% python3 -q
>>> import numpy as np
>>> import numpy.linalg as la
>>> np.set_printoptions(precision=2, suppress=True, linewidth=100, legacy="1.25")
>>> J = np.load("out4.npy")
>>> J
array([[ 5.,  0.],
       [ 0., -1.]])
>>> ev, vecs = la.eig(J)
>>> np.sort(la.eigvals(la.inv(J)))
array([-1. ,  0.2])
>>> np.sort(la.eigvals(J.T))
array([-1.,  5.])
>>> ev
array([ 5., -1.])
>>> J @ vecs[:, 0] - ev[0] * vecs[:, 0]
array([0., 0.])
>>> np.sort(la.eigvals(J @ J))
array([ 1., 25.])
>>> M2 = np.array([[1, 3], [0, -1]])
>>> J @ M2
array([[ 5., 15.],
       [ 0.,  1.]])
>>> M2.T @ J.T
array([[ 5.,  0.],
       [15.,  1.]])
>>> np.allclose(J @ J.T, J.T @ J)
True
>>> np.trace(J)
4.0
>>> np.round(np.abs(la.eigvals(J)).max(), 2)
5.0
>>> la.matrix_power(J, 3)
array([[125.,   0.],
       [  0.,  -1.]])
>>> np.allclose(J, J.T)
True
>>> (J + J.T) / 2
array([[ 5.,  0.],
       [ 0., -1.]])
>>> la.determinant(J)
Traceback (most recent call last):
  File "<python-input-20>", line 1, in <module>
    la.determinant(J)
    ^^^^^^^^^^^^^^
AttributeError: module 'numpy.linalg' has no attribute 'determinant'
>>> np.sort(np.abs(la.eigvals(J)))
array([1., 5.])
>>> J @ J
array([[25.,  0.],
       [ 0.,  1.]])
>>> np.round(la.det(J), 2)
-5.0
>>> round(float(la.det(J)), 2)
-5.0
>>> J @ J
array([[25.,  0.],
       [ 0.,  1.]])
>>> np.sort(la.eigvals(J).real)
array([-1.,  5.])
>>> rng = np.random.default_rng(615)
>>> lab = rng.permutation(2)
>>> lab
array([1, 0])
>>> M2 = J[lab][:, lab]
>>> round(la.det(M2), 2), np.round(la.det(J[lab]), 2)
(-5.0, 5.0)
>>> np.diag(M2)
array([-1.,  5.])
>>> np.allclose(M2, J)
False
>>> np.sort(np.abs(la.eigvals(M2)))
array([1., 5.])
>>> M2
array([[-1.,  0.],
       [ 0.,  5.]])
>>> A = np.loadtxt("test17.csv", delimiter=",")
>>> A
array([[ 0.,  1.,  0.,  0.],
       [-1.,  0.,  0.,  1.],
       [ 0.,  0.,  0., -3.],
       [ 0., -1.,  3.,  0.]])
>>> q = A.astype(float).copy()
>>> for j in range(4):
...     q[:, j] -= q[:, :j] @ (q[:, :j].T @ q[:, j])
...     q[:, j] /= la.norm(q[:, j])
... 
>>> np.round(q.T @ q, 2) + 0
array([[1., 0., 0., 0.],
       [0., 1., 0., 0.],
       [0., 0., 1., 0.],
       [0., 0., 0., 1.]])
>>> q
array([[ 0.  ,  0.71,  0.71,  0.  ],
       [-1.  ,  0.  ,  0.  ,  0.  ],
       [ 0.  ,  0.  ,  0.  , -1.  ],
       [ 0.  , -0.71,  0.71,  0.  ]])
>>> f = np.array([2, 3, 0, 3])
>>> M2 = A + np.outer(f, np.eye(4)[0])
>>> la.matrix_rank(M2 - A)
1
>>> M2
array([[ 2.,  1.,  0.,  0.],
       [ 2.,  0.,  0.,  1.],
       [ 0.,  0.,  0., -3.],
       [ 3., -1.,  3.,  0.]])
>>> la.matrix_rank(la.inv(M2) - la.inv(A), tol=1e-8)
1
>>> lab = rng.permutation(4)
>>> lab
array([2, 3, 0, 1])
>>> M2 = A[lab][:, lab]
>>> np.trace(M2)
0.0
>>> np.diag(M2)
array([0., 0., 0., 0.])
>>> np.round(la.det(M2), 2), round(float(la.det(A[lab])), 2)
(9.0, 9.0)
>>> np.allclose(M2, A)
False
>>> np.sort(np.abs(la.eigvals(M2)))
array([0.94, 0.94, 3.18, 3.18])
>>> hat = np.triu(np.array([[1, -9, -9, 3], [-4, 0, -3, 1], [-8, -9, -3, 0], [3, 3, 7, 4]]), 1) + np.eye(4)
>>> M2 = hat @ A @ la.inv(hat)
>>> hat @ A - A @ hat
array([[  9.,  -3.,  12.,  17.],
       [  0., -10.,  -6.,  12.],
       [  0.,   0.,   0.,   0.],
       [  0.,   0.,  -3.,   1.]])
>>> np.round(np.poly(M2), 2) + 0
array([ 1.,  0., 11.,  0.,  9.])
>>> la.matrix_rank(M2)
4
>>> q, r_ = la.qr(A)
>>> np.round(q @ r_, 2) + 0
array([[ 0.,  1.,  0.,  0.],
       [-1.,  0.,  0.,  1.],
       [ 0.,  0.,  0., -3.],
       [ 0., -1.,  3.,  0.]])
>>> r_
array([[-1.  ,  0.  ,  0.  ,  1.  ],
       [ 0.  , -1.41,  2.12,  0.  ],
       [ 0.  ,  0.  , -2.12,  0.  ],
       [ 0.  ,  0.  ,  0.  ,  3.  ]])
>>> np.abs(np.diag(r_))
array([1.  , 1.41, 2.12, 3.  ])
>>> q
array([[ 0.  , -0.71, -0.71,  0.  ],
       [ 1.  ,  0.  ,  0.  ,  0.  ],
       [-0.  , -0.  ,  0.  , -1.  ],
       [-0.  ,  0.71, -0.71,  0.  ]])
>>> abs(r_[0, 0]), np.round(la.norm(A[:, 0]), 2)
(1.0, 1.0)
>>> K = np.array([[0, 1, 0], [0, 0, 3], [1, 0, 0]])
>>> M2 = K / la.norm(K, axis=1, keepdims=True)
>>> G = M2 @ M2.T
>>> G[0]
array([1., 0., 0.])
>>> G
array([[1., 0., 0.],
       [0., 1., 0.],
       [0., 0., 1.]])
>>> E = np.load("layer6.npy")
>>> E
array([[ 1.44, -0.82,  0.16, -0.14,  0.63, -0.9 ],
       [ 0.72,  0.19,  1.02, -0.66,  0.17,  1.39],
       [-0.79, -1.37, -0.32, -0.15,  0.98,  0.64],
       [ 0.14,  1.06, -0.33,  0.66,  1.51,  0.15],
       [-0.86,  0.18,  1.42, -0.4 ,  0.52, -0.88],
       [ 0.07, -0.48,  0.84,  1.71, -0.26,  0.26]])
>>> w1 = np.array([[0, 0, 1], [2, 2, 1], [0, 1, 1], [2, 0, 2], [1, 2, 1], [2, 1, 2]])
>>> c = np.array([0, 1, 2])
>>> act = np.maximum(E @ w1 + c, 0)
>>> (act > 0).astype(int)
array([[0, 0, 1],
       [1, 1, 1],
       [0, 1, 1],
       [1, 1, 1],
       [0, 1, 1],
       [1, 1, 1]])
>>> act
array([[0.  , 0.  , 1.33],
       [1.99, 4.13, 5.55],
       [0.  , 0.52, 1.46],
       [5.26, 5.98, 6.01],
       [0.  , 2.96, 0.72],
       [2.72, 0.62, 6.11]])
>>> la.matrix_rank(act)
3
>>> C = np.array([[-3, 1, 2], [2, -2, 3], [-1, 1, 3]])
>>> (act @ C).round(6).argmax(axis=1)
array([2, 2, 2, 2, 2, 2])
>>> w1 @ C
array([[-1,  1,  3],
       [-3, -1, 13],
       [ 1, -1,  6],
       [-8,  4, 10],
       [ 0, -2, 11],
       [-6,  2, 13]])
>>> f, v = E[4], E[2]
>>> round(f @ f, 2)
4.0
>>> p = (f @ v) / (f @ f) * f
>>> p.round(2) + 0
array([0., 0., 0., 0., 0., 0.])
>>> (v - p) @ f
0.0
>>> v - p
array([-0.79, -1.37, -0.32, -0.15,  0.98,  0.64])
>>> la.norm(E, axis=0)
array([2., 2., 2., 2., 2., 2.])
>>> np.round(E.T @ E, 2) + 0
array([[4., 0., 0., 0., 0., 0.],
       [0., 4., 0., 0., 0., 0.],
       [0., 0., 4., 0., 0., 0.],
       [0., 0., 0., 4., 0., 0.],
       [0., 0., 0., 0., 4., 0.],
       [0., 0., 0., 0., 0., 4.]])
>>> M2 = la.inv(E)
>>> np.allclose(M2, E.T)
False
>>> np.round(la.det(E) * la.det(M2), 2)
1.0
>>> f = np.array([3, 2, 3, 1, 3, 1])
>>> M2 = E + np.outer(f, np.eye(6)[5])
>>> round(la.det(M2) / la.det(E), 2), round(1 + la.solve(E, f)[5], 2)
(0.94, 0.94)
>>> la.matrix_rank(M2 - E)
1
>>> F = np.loadtxt("x.csv", delimiter=",")
>>> F
array([[-1.,  1.,  1.,  1.,  1.],
       [ 1., -1.,  1.,  1.,  1.],
       [ 1.,  1., -1.,  1.,  1.],
       [ 1.,  1.,  1., -1.,  1.],
       [ 1.,  1.,  1.,  1., -1.]])
>>> ev, vecs = la.eig(F)
>>> np.round(F @ vecs[:, 0] - ev[0] * vecs[:, 0], 2) + 0
array([0., 0., 0., 0., 0.])
>>> np.sort(la.eigvals(la.inv(F)))
array([-0.5 , -0.5 , -0.5 , -0.5 ,  0.33])
>>> np.sort(la.eigvals(F @ F))
array([4., 4., 4., 4., 9.])
>>> np.sort(la.eigvals(F.T))
array([-2., -2., -2., -2.,  3.])
>>> F @ (-1.0) ** np.arange(5)
array([-1.,  3., -1.,  3., -1.])
>>> (F @ F)[0]
array([5., 1., 1., 1., 1.])
>>> np.allclose(F @ F.T, F.T @ F)
True
>>> np.sort(np.abs(la.eigvals(F)))
array([2., 2., 2., 2., 3.])
>>> np.allclose(F, F.T)
True
>>> np.trace(F)
-5.0
>>> np.round(la.det(F), 2)
48.0
>>> la.matrix_power(F, 2)
array([[5., 1., 1., 1., 1.],
       [1., 5., 1., 1., 1.],
       [1., 1., 5., 1., 1.],
       [1., 1., 1., 5., 1.],
       [1., 1., 1., 1., 5.]])
>>> round(float(np.abs(la.eigvals(F)).max()), 2)
3.0
>>> F @ F
array([[5., 1., 1., 1., 1.],
       [1., 5., 1., 1., 1.],
       [1., 1., 5., 1., 1.],
       [1., 1., 1., 5., 1.],
       [1., 1., 1., 1., 5.]])
>>> np.allclose(F @ F.T, F.T @ F)
True
>>> assert F == F.T
Traceback (most recent call last):
  File "<python-input-115>", line 1, in <module>
    assert F == F.T
           ^^^^^^^^
ValueError: The truth value of an array with more than one element is ambiguous. Use a.any() or a.all()
>>> m1 = np.array([[1, 0, 0], [0, 0, 1], [0, 1, 0]])
>>> m1
array([[1, 0, 0],
       [0, 0, 1],
       [0, 1, 0]])
>>> np.poly(m1)
array([ 1., -1., -1.,  1.])
>>> np.einsum("ii->", m1)
1
>>> ev, vecs = la.eigh(m1)
>>> ev
array([-1.,  1.,  1.])
>>> ev.sum(), np.trace(m1)
(1.0, 1)
>>> la.svd(m1, compute_uv=False)
array([1., 1., 1.])
>>> hat = np.triu(np.array([[3, 7, 1], [0, 2, 0], [7, 4, 5]]), 1) + np.eye(3)
>>> M2 = hat @ m1 @ la.inv(hat)
>>> hat @ m1 - m1 @ hat
array([[ 0., -6.,  6.],
       [ 0.,  0.,  0.],
       [ 0.,  0.,  0.]])
>>> la.matrix_rank(M2)
3
>>> M2
array([[ 1., -6.,  6.],
       [ 0.,  0.,  1.],
       [ 0.,  1.,  0.]])
>>> np.trace(M2), np.trace(m1)
(1.0, 1)
>>> round(float(la.det(M2)), 2)
-1.0
>>> arr = np.loadtxt("data.csv", delimiter=",")
>>> arr
array([[  9.,   5.,   3.],
       [  9.,   6.,   6.],
       [ 16.,  13.,  15.],
       [ 16.,  22.,  22.],
       [ 24.,  28.,  28.],
       [ 33.,  30.,  33.],
       [ 41.,  34.,  40.],
       [ 47.,  41.,  47.],
       [ 49.,  42.,  51.],
       [ 55.,  47.,  57.],
       [ 60.,  52.,  65.],
       [ 68.,  61.,  68.],
       [ 77.,  69.,  68.],
       [ 84.,  71.,  74.],
       [ 93.,  77.,  78.],
       [ 98.,  82.,  78.],
       [ 98.,  85.,  81.],
       [106.,  85.,  89.],
       [115.,  91.,  96.],
       [123.,  98., 102.],
       [127., 103., 109.],
       [136., 111., 114.]])
>>> hat = arr @ la.solve(arr.T @ arr, arr.T)
>>> np.round(la.eigvalsh(hat), 2) + 0
array([0., 0., 0., 0., 0., 0., 0., 0., 0., 0., 0., 0., 0., 0., 0., 0., 0., 0., 0., 1., 1., 1.])
>>> np.allclose(hat @ hat, hat)
True
>>> hat @ arr[:, 1]
array([  5.,   6.,  13.,  22.,  28.,  30.,  34.,  41.,  42.,  47.,  52.,  61.,  69.,  71.,  77.,
        82.,  85.,  85.,  91.,  98., 103., 111.])
